% python3 -q
>>> import numpy as np
>>> np.set_printoptions(suppress=True, linewidth=160)
>>> data = np.load("x.npy")
>>> data
array([[ 3.,  0.,  0.],
       [ 0., -4., -1.],
       [ 0., -4.,  2.]])
>>> blk = np.stack([data, 2 * data, data[::-1]])
>>> (blk @ data.T).shape
(3, 3, 3)
>>> blk.shape
(3, 3, 3)
>>> np.linalg.matrix_rank(blk.reshape(3, -1))
np.int64(2)
>>> rng = np.random.default_rng(784)
>>> z = rng.permutation(3)
>>> other = data[:, z] * rng.choice([-1, 1], 3)
>>> other
array([[-0., -0., -3.],
       [ 4.,  1., -0.],
       [ 4., -2., -0.]])
>>> U, _, Vt = np.linalg.svd(data.T @ other)
>>> z
array([1, 2, 0])
>>> np.round(np.linalg.lstsq(data, other)[0], 2) + 0
array([[ 0.,  0., -1.],
       [-1.,  0.,  0.],
       [ 0., -1.,  0.]])
>>> other = np.array([[1, -1, 0, -2, 1, -1],
...     [0, -1, -2, 0, -1, -1],
...     [0, -1, -2, -1, 2, -1],
...     [-2, 0, 0, -1, -1, -1],
...     [-2, 0, 0, 1, -1, -1],
...     [1, -1, 0, 2, -1, 0]])
>>> A = np.triu(other)
>>> print(A)
[[ 1 -1  0 -2  1 -1]
 [ 0 -1 -2  0 -1 -1]
 [ 0  0 -2 -1  2 -1]
 [ 0  0  0 -1 -1 -1]
 [ 0  0  0  0 -1 -1]
 [ 0  0  0  0  0  0]]
>>> # triangular: eigenvalues sit on the diagonal
>>> U, s, Vt = np.linalg.svd(A)
>>> V = Vt[:(s > 1e-8).sum()]
>>> vec = A[1] + 5 * A[0] + rng.integers(2) * np.eye(6)[1]
>>> vec
array([  5.,  -5.,  -2., -10.,   4.,  -6.])
>>> np.allclose(V.T @ V @ vec, vec)
False
>>> np.round(np.diag(V.T @ V), 2)
array([0.35, 0.76, 0.94, 1.  , 0.97, 0.97])
>>> np.round(np.linalg.norm(vec - V.T @ V @ vec), 2)
np.float64(0.49)
>>> np.linalg.matrix_rank(np.vstack([A, vec]))
np.int64(6)
>>> arr = np.loadtxt("case4.csv", delimiter=",")
>>> arr.round(2)
array([[ 0.61, -0.49],
       [-0.49,  0.39]])
>>> # symmetric
>>> vec = np.array([3, 2])
>>> round(float((vec - arr @ vec) @ (arr @ vec)), 2)
-0.0
>>> round(float(np.trace(arr)), 2)
1.0
>>> np.round(arr @ vec, 2)
array([ 0.85, -0.68])
>>> w, V = np.linalg.eigh(arr)
>>> vec = np.array([1, 0])
>>> np.round(vec @ arr @ vec / (vec @ vec), 2), np.round(w[0], 2), np.round(w[-1], 2)
(np.float64(0.61), np.float64(-0.0), np.float64(1.0))
>>> np.round(vec @ arr @ vec, 2)
np.float64(0.61)
>>> (np.sign(V[:, -1].round(6)) == np.sign(V[0, -1].round(6))).astype(int)
array([1, 0])
>>> np.round(V * np.maximum(w, 0) @ V.T, 2)
array([[ 0.61, -0.49],
       [-0.49,  0.39]])
>>> feats = np.arange(9).reshape(3, 3) + 2
>>> feats
array([[ 2,  3,  4],
       [ 5,  6,  7],
       [ 8,  9, 10]])
>>> U, s, Vt = np.linalg.svd(feats)
>>> np.argmax(s[:-1] / (s[1:] + 1e-6)) + 1
np.int64(2)
>>> s.round(2) + 0
array([19.57,  0.92,  0.  ])
>>> other = U[:, :2] @ np.diag(s[:2]) @ Vt[:2]
>>> np.round(np.linalg.norm(feats - other) / np.linalg.norm(feats), 2)
np.float64(0.0)
>>> np.round(np.linalg.norm(feats - other, 2), 2), round(s[2], 2)
(np.float64(0.0), np.float64(0.0))
>>> other = feats / np.linalg.norm(feats, axis=1, keepdims=True)
>>> C2 = other @ other.T
>>> (C2 - 2 * np.eye(3)).round(6).argmax(axis=1)
array([1, 2, 1])
>>> round(np.degrees(np.arccos(np.clip(C2[2, 0], -1, 1))), 2)
np.float64(10.04)
>>> np.argwhere(np.triu(np.abs(C2) > 0.95, 1))
array([[0, 1],
       [0, 2],
       [1, 2]])
>>> np.round(np.linalg.norm(other, axis=1), 2)
array([1., 1., 1.])
>>> np.round(np.sort(np.abs(np.linalg.eigvals(feats))), 2) + 0
array([ 0.  ,  0.95, 18.95])
>>> print((feats + feats.T) / 2)
[[ 2.  4.  6.]
 [ 4.  6.  8.]
 [ 6.  8. 10.]]
>>> assert feats == feats.T
Traceback (most recent call last):
  File "<python-input-56>", line 1, in <module>
    assert feats == feats.T
           ^^^^^^^^^^^^^^^^
ValueError: The truth value of an array with more than one element is ambiguous. Use a.any() or a.all()
>>> (feats - feats.T) / 2
array([[ 0., -1., -2.],
       [ 1.,  0., -1.],
       [ 2.,  1.,  0.]])
>>> feats.inv()
Traceback (most recent call last):
  File "<python-input-58>", line 1, in <module>
    feats.inv()
    ^^^^^^^^^
AttributeError: 'numpy.ndarray' object has no attribute 'inv'
>>> vec = np.array([3, 3, 1])
>>> feats @ (2 * vec)
array([ 38,  80, 122])
>>> (feats @ vec).argmax()
np.int64(2)
>>> feats @ vec
array([19, 40, 61])
>>> X = np.load("sample12.npy")
>>> X
array([[  4.,  -1., -10.,   5.],
       [  2.,   1., -10.,   5.],
       [  0.,   0.,  -6.,   4.],
       [  0.,   0.,  -8.,   6.]])
>>> proj = np.triu(np.array([[-3, -1, 2, 3], [3, 1, -3, 2], [-1, 3, 0, -2], [1, 0, 3, -1]]), 1) + np.eye(4)
>>> other = proj @ X @ np.linalg.inv(proj)
>>> np.poly(other)
array([  1.,  -5.,   2.,  20., -24.])
>>> other
array([[  2.,   0., -40., -60.],
       [  2.,   3.,  -3., -13.],
       [  0.,   0.,  10.,  12.],
       [  0.,   0.,  -8., -10.]])
